% python3 -q
>>> import numpy as np
>>> np.set_printoptions(precision=1, suppress=True, linewidth=200)
>>> W0 = np.load("m.npy")
>>> W0
array([[-0.6, -0.9, -0.6],
       [ 1.6,  1.4, -0.9],
       [-0.3, -0.3, -0.1],
       [ 0.4, -0.6, -0.1],
       [ 2. ,  0.7, -0.2],
       [-0.3, -1.1, -0.8],
       [ 0. , -0.8, -0.7],
       [-1.5, -0.2,  0.1],
       [-1.1, -0.8, -1.3],
       [ 0.9, -4.2, -2.1],
       [ 0. ,  1.7,  0.9],
       [-1.6,  0.7, -0.3],
       [-0.9,  0.3,  2.3],
       [-0.6,  0.9, -0.2],
       [ 0.3,  0.3,  2.7],
       [ 0.3, -0.2,  0.5],
       [ 0.6, -0.1,  0.2],
       [-1.5,  1. , -0.9],
       [ 2.2,  1.5, -1.1],
       [ 0.7,  0.7, -1.1],
       [ 1.4,  0.2, -0.1],
       [-1.6,  0.5, -1. ]])
>>> Xc = W0 - W0.mean(axis=0)
>>> evecs = np.linalg.svd(Xc)[2][:2]
>>> M2 = Xc - Xc @ evecs.T @ evecs
>>> print(np.diag(evecs.T @ evecs))
[0.9 0.7 0.4]
>>> round(np.linalg.norm(M2) / np.linalg.norm(Xc), 1)
np.float64(0.5)
>>> Xc = (W0 - W0.mean(axis=0)) / W0.std(axis=0)
>>> Xc.std(axis=0)
array([1., 1., 1.])
>>> beta = np.linalg.lstsq(np.delete(Xc, 1, axis=1), Xc[:, 1])[0]
>>> round(float(1 - np.var(Xc[:, 1] - np.delete(Xc, 1, axis=1) @ beta)), 1)
0.1
>>> w1 = np.array([[4, 2, 2, 2, 5, 2], [1, 3, 3, 5, 3, 1], [4, 2, 0, 3, 1, 1]])
>>> beta = np.array([2, -3, -3, 0, 3, -2])
>>> H = np.maximum(W0 @ w1 + beta, 0)
>>> (H > 0).astype(int)
array([[0, 0, 0, 0, 0, 0],
       [1, 1, 1, 1, 1, 1],
       [1, 0, 0, 0, 1, 0],
       [1, 0, 0, 0, 1, 0],
       [1, 1, 1, 1, 1, 1],
       [0, 0, 0, 0, 0, 0],
       [0, 0, 0, 0, 0, 0],
       [0, 0, 0, 0, 0, 0],
       [0, 0, 0, 0, 0, 0],
       [0, 0, 0, 0, 0, 0],
       [1, 1, 1, 1, 1, 1],
       [0, 0, 0, 0, 0, 0],
       [1, 1, 0, 1, 1, 0],
       [0, 0, 0, 1, 1, 0],
       [1, 1, 0, 1, 1, 1],
       [1, 0, 0, 1, 1, 0],
       [1, 0, 0, 1, 1, 0],
       [0, 0, 0, 0, 0, 0],
       [1, 1, 1, 1, 1, 1],
       [1, 0, 1, 1, 1, 0],
       [1, 1, 1, 1, 1, 1],
       [0, 0, 0, 0, 0, 0]])
>>> cent = np.array([[0, 5, 5],
...     [-1, 3, 0],
...     [1, 1, -3],
...     [1, -5, 5],
...     [-1, 1, -2],
...     [4, 2, 0]])
>>> w1 @ cent
array([[ 5, 27, 14],
       [ 6, -3, 15],
       [ 4, 14, 33]])
>>> A = np.load("test16.npy")
>>> print(A)
[[0 1 0 0 0]
 [0 0 0 0 1]
 [0 0 1 0 0]
 [0 0 0 1 0]
 [1 0 0 0 0]]
>>> # columns are unit length and at right angles
>>> np.poly(A)
array([ 1., -2.,  1., -1.,  2., -1.])
>>> np.round(np.linalg.det(A.T), 1)
np.float64(1.0)
>>> np.linalg.eigvals(A)
array([-0.5+0.9j, -0.5-0.9j,  1. +0.j ,  1. +0.j ,  1. +0.j ])
>>> A.T @ A
array([[1, 0, 0, 0, 0],
       [0, 1, 0, 0, 0],
       [0, 0, 1, 0, 0],
       [0, 0, 0, 1, 0],
       [0, 0, 0, 0, 1]])
>>> np.linalg.svd(A, compute_uv=False)
array([1., 1., 1., 1., 1.])
>>> np.linalg.norm(A, axis=0)
array([1., 1., 1., 1., 1.])
>>> (np.linalg.matrix_power((A != 0) + (A.T != 0) + np.eye(5), 5) > 0).astype(int)
array([[1, 1, 0, 0, 1],
       [1, 1, 0, 0, 1],
       [0, 0, 1, 0, 0],
       [0, 0, 0, 1, 0],
       [1, 1, 0, 0, 1]])
>>> np.round(np.linalg.det(A), 1)
np.float64(1.0)
>>> np.flatnonzero(np.linalg.matrix_power((A != 0) + (A.T != 0) + np.eye(5), 5)[0])
array([0, 1, 4])
>>> (A != 0).astype(int)
array([[0, 1, 0, 0, 0],
       [0, 0, 0, 0, 1],
       [0, 0, 1, 0, 0],
       [0, 0, 0, 1, 0],
       [1, 0, 0, 0, 0]])
>>> np.sort(np.linalg.eigvals(A).real)
array([-0.5, -0.5,  1. ,  1. ,  1. ])
>>> w1 = np.array([[3, 4, 1], [-1, 1, -5], [0, -4, -3], [1, -4, -1], [1, 1, -4]])
>>> beta = np.array([2, 2, -3])
>>> H = np.maximum(A @ w1 + beta, 0)
>>> (H > 0).astype(int)
array([[1, 1, 0],
       [1, 1, 0],
       [1, 0, 0],
       [1, 0, 0],
       [1, 1, 0]])
>>> cent = np.array([[-1, 1, -1], [2, 1, 1], [3, -2, -3]])
>>> (H @ cent).round(6).argmax(axis=1)
array([0, 1, 1, 1, 1])
>>> np.linalg.matrix_power(A, 2)
array([[0, 0, 0, 0, 1],
       [1, 0, 0, 0, 0],
       [0, 0, 1, 0, 0],
       [0, 0, 0, 1, 0],
       [0, 1, 0, 0, 0]])
>>> A.sum(axis=1)
array([1, 1, 1, 1, 1])
>>> p = np.eye(5)[3]
>>> for _ in range(3):
...     p = p @ A
...     print(p.round(1))
... 
[0. 0. 0. 1. 0.]
[0. 0. 0. 1. 0.]
[0. 0. 0. 1. 0.]
>>> rng = np.random.default_rng(2284)
>>> X = rng.normal(size=(20, 3)) + 10 * np.array([2, 0, 0])
>>> print(X.round(1) + 0)
[[20.1  1.9 -0.8]
 [20.5 -0.1 -1. ]
 [19.9 -1.3 -1.3]
 [19.7 -1.1 -1.2]
 [19.6  0.1 -0.7]
 [19.   0.6  0.3]
 [20.   0.9 -1.1]
 [21.5 -0.9 -0.6]
 [20.8 -0.4  3.4]
 [18.5 -0.6 -0.2]
 [18.7 -0.6  0.2]
 [21.3 -0.2  0. ]
 [21.7  0.4 -0.8]
 [18.9 -0.7  0.1]
 [20.9 -0.2  0.1]
 [20.6  1.3 -1.3]
 [20.6 -1.3  0.1]
 [19.9  2.6  0.7]
 [19.9  0.  -0.9]
 [18.4  0.9 -1.1]]
>>> # column 0 dominates
>>> [round(float(x), 1) for x in np.linalg.svd(X, compute_uv=False)[:3]]
[89.6, 4.7, 4.5]
>>> np.round(np.abs(np.linalg.svd(X)[2][-1]), 1) + 0
array([0. , 0.8, 0.7])
>>> round(np.log10(np.linalg.cond(X)))
1
>>> round(float(np.linalg.norm(X, 2) / np.linalg.norm(X)), 1)
1.0
>>> Xc = (X - X.mean(axis=0)) / X.std(axis=0)
>>> np.argwhere(np.abs(Xc) > 2)
array([[ 8,  2],
       [17,  1]])
>>> beta = np.linalg.lstsq(np.delete(Xc, 1, axis=1), Xc[:, 1])[0]
>>> np.abs(beta).argmax()
np.int64(1)
>>> x = np.array([0, 2, 0])
>>> rhs = X @ x
>>> print(np.round(np.linalg.pinv(X) @ X, 1) + 0)
[[1. 0. 0.]
 [0. 1. 0.]
 [0. 0. 1.]]
>>> np.round(np.linalg.solve(X.T @ X, X.T @ rhs), 1) + 0
array([0., 2., 0.])
>>> np.round(np.linalg.lstsq(X, rhs)[0], 1) + 0
array([0., 2., 0.])
>>> rhs = rhs + 0.3 * rng.normal(size=20)
>>> rhs
array([ 3.4, -0.4, -2.5, -2.4,  0.2,  1.7,  1.9, -1.7, -0.8, -1.1, -1. , -0.4,  1. , -1.7, -0.8,  2.5, -2.4,  4.8,  0.1,  1.9])
>>> beta, *_ = np.linalg.lstsq(X, rhs)
>>> beta.round(1) + 0
array([0. , 1.9, 0. ])
>>> beta.round()
array([-0.,  2., -0.])
>>> round(float(np.linalg.norm(rhs - X @ beta)), 1)
0.8
>>> M2 = X / np.sqrt((X ** 2).mean(axis=1, keepdims=True))
>>> np.linalg.matrix_rank(X - X.mean(axis=1, keepdims=True))
np.int64(2)
>>> M2[9].round(1) + 0
array([ 1.7, -0.1,  0. ])
>>> Xc = X - X.mean(axis=0)
>>> evecs = np.linalg.svd(Xc)[2][:1]
>>> M2 = Xc - Xc @ evecs.T @ evecs
>>> np.cov(Xc @ evecs.T, rowvar=False)
array(1.2)
>>> M2.std(axis=0)
array([0.9, 0.8, 0.7])
>>> print((Xc @ evecs.T).std(axis=0))
[1.1]
>>> theta = np.deg2rad(180)
>>> J = np.eye(5)
>>> J[np.ix_([3, 4], [3, 4])] = [[np.cos(theta), -np.sin(theta)], [np.sin(theta), np.cos(theta)]]
>>> J.round(1) + 0
array([[ 1.,  0.,  0.,  0.,  0.],
       [ 0.,  1.,  0.,  0.,  0.],
       [ 0.,  0.,  1.,  0.,  0.],
       [ 0.,  0.,  0., -1.,  0.],
       [ 0.,  0.,  0.,  0., -1.]])
>>> M2 = np.c_[X[:, :1] @ np.array([[1]]), np.array([-2, 2, 0, -2, 3, 0, 2, 3, 0, 3, -2, 2, -3, -2, -2, -1, -3, -1, -1, 3])]
>>> M2
array([[20.1, -2. ],
       [20.5,  2. ],
       [19.9,  0. ],
       [19.7, -2. ],
       [19.6,  3. ],
       [19. ,  0. ],
       [20. ,  2. ],
       [21.5,  3. ],
       [20.8,  0. ],
       [18.5,  3. ],
       [18.7, -2. ],
       [21.3,  2. ],
       [21.7, -3. ],
       [18.9, -2. ],
       [20.9, -2. ],
       [20.6, -1. ],
       [20.6, -3. ],
       [19.9, -1. ],
       [19.9, -1. ],
       [18.4,  3. ]])
>>> np.linalg.matrix_rank(np.c_[X, M2])
np.int64(4)
>>> np.round(np.linalg.lstsq(X, M2[:, 0])[0], 1) + 0
array([1., 0., 0.])
>>> print(np.linalg.matrix_rank(M2))
2
>>> u, g = X[2], X[6]
>>> round(u @ g, 1)
np.float64(397.0)
>>> round(u @ u, 1)
np.float64(398.2)
>>> p = (u @ g) / (u @ u) * u
>>> print(np.linalg.matrix_rank(np.outer(u, g)))
1
>>> proj = X @ np.linalg.solve(X.T @ X, X.T)
>>> np.round(np.linalg.eigvalsh(proj), 1) + 0
array([0., 0., 0., 0., 0., 0., 0., 0., 0., 0., 0., 0., 0., 0., 0., 0., 0., 1., 1., 1.])
>>> np.linalg.matrix_rank(np.eye(20) - proj)
np.int64(17)
>>> np.diag(proj)
array([0.2, 0.1, 0.2, 0.2, 0.1, 0.1, 0.1, 0.1, 0.7, 0.1, 0.1, 0.1, 0.1, 0.1, 0.1, 0.2, 0.1, 0.4, 0.1, 0.1])
>>> np.round(proj @ X[:, 1], 1) + 0
array([ 1.9, -0.1, -1.3, -1.1,  0.1,  0.6,  0.9, -0.9, -0.4, -0.6, -0.6, -0.2,  0.4, -0.7, -0.2,  1.3, -1.3,  2.6,  0. ,  0.9])
>>> feats = np.array([[8, 9, 2], [3, 0, 5], [5, 8, 6], [5, 7, 3]])
>>> feats[2] = feats[1]
>>> feats
array([[8, 9, 2],
       [3, 0, 5],
       [3, 0, 5],
       [5, 7, 3]])
>>> q, evecs = np.linalg.qr(feats[:, :1])[0], np.linalg.qr(feats[:, 1:])[0]
>>> sigma = np.linalg.svd(q.T @ evecs, compute_uv=False)
>>> np.degrees(np.arccos(sigma.clip(0, 1)))
array([9.1])
>>> (sigma > 0.9).sum()
np.int64(1)
>>> M2 = np.c_[feats[:, :2] @ np.array([[-3, -1], [2, 3]]), np.array([0, 2, 1, 2])]
>>> print(M2)
[[-6 19  0]
 [-9 -3  2]
 [-9 -3  1]
 [-1 16  2]]
>>> np.linalg.norm(np.linalg.qr(feats)[0].T @ M2, axis=0) ** 2 / ((M2 ** 2).sum(axis=0) + 1e-12)
array([1. , 1. , 0.9])
>>> np.linalg.matrix_rank(np.c_[feats, M2])
np.int64(4)
>>> np.linalg.matrix_rank(M2)
np.int64(3)
>>> x = np.array([-3, 0, -5])
>>> rhs = feats @ x
>>> beta, lr = np.zeros(3), 1 / np.linalg.norm(feats, 2) ** 2
>>> for i in range(150):
...     beta -= lr * feats.T @ (feats @ beta - rhs)
...     if i % 50 == 0: print(i, round(np.linalg.norm(feats @ beta - rhs), 1))
... 
0 25.1
50 0.1
100 0.1
>>> round(float(np.linalg.cond(feats)), 1)
12.9
>>> proj = feats @ np.linalg.solve(feats.T @ feats, feats.T)
>>> np.round(np.trace(proj), 1)
np.float64(3.0)
>>> proj.round(1) + 0
array([[1. , 0. , 0. , 0. ],
       [0. , 0.5, 0.5, 0. ],
       [0. , 0.5, 0.5, 0. ],
       [0. , 0. , 0. , 1. ]])
>>> t3 = np.stack([feats, 3 * feats, feats[::-1]])
>>> print(np.linalg.norm(t3, axis=(1, 2)))
[17.3 52.  17.3]
>>> (t3 @ feats.T).shape
(3, 4, 4)
>>> np.einsum("bij,cij->bc", t3, t3)
array([[ 300,  900,  286],
       [ 900, 2700,  858],
       [ 286,  858,  300]])
>>> K = np.load("dump.npy")
>>> K
array([[1, 1],
       [1, 1]])
>>> x = np.array([3, 2, 0])
>>> rhs = feats @ x
>>> np.round(np.linalg.pinv(feats) @ feats, 1) + 0
array([[1., 0., 0.],
       [0., 1., 0.],
       [0., 0., 1.]])
>>> np.round(np.linalg.solve(feats.T @ feats, feats.T @ rhs), 1) + 0
array([3., 2., 0.])
>>> rhs = rhs + 0.1 * rng.normal(size=4)
>>> print(rhs)
[42.1  9.1  8.8 29. ]
>>> beta, *_ = np.linalg.lstsq(feats, rhs)
>>> [round(float(np.linalg.norm(np.linalg.solve(feats.T @ feats + lam * np.eye(3), feats.T @ rhs))), 2) for lam in (0, 1, 10, 100)]
[3.62, 3.46, 3.24, 2.38]
>>> np.round(feats.T @ (rhs - feats @ beta), 1) + 0
array([0., 0., 0.])
>>> beta.round(1) + 0
array([3., 2., 0.])
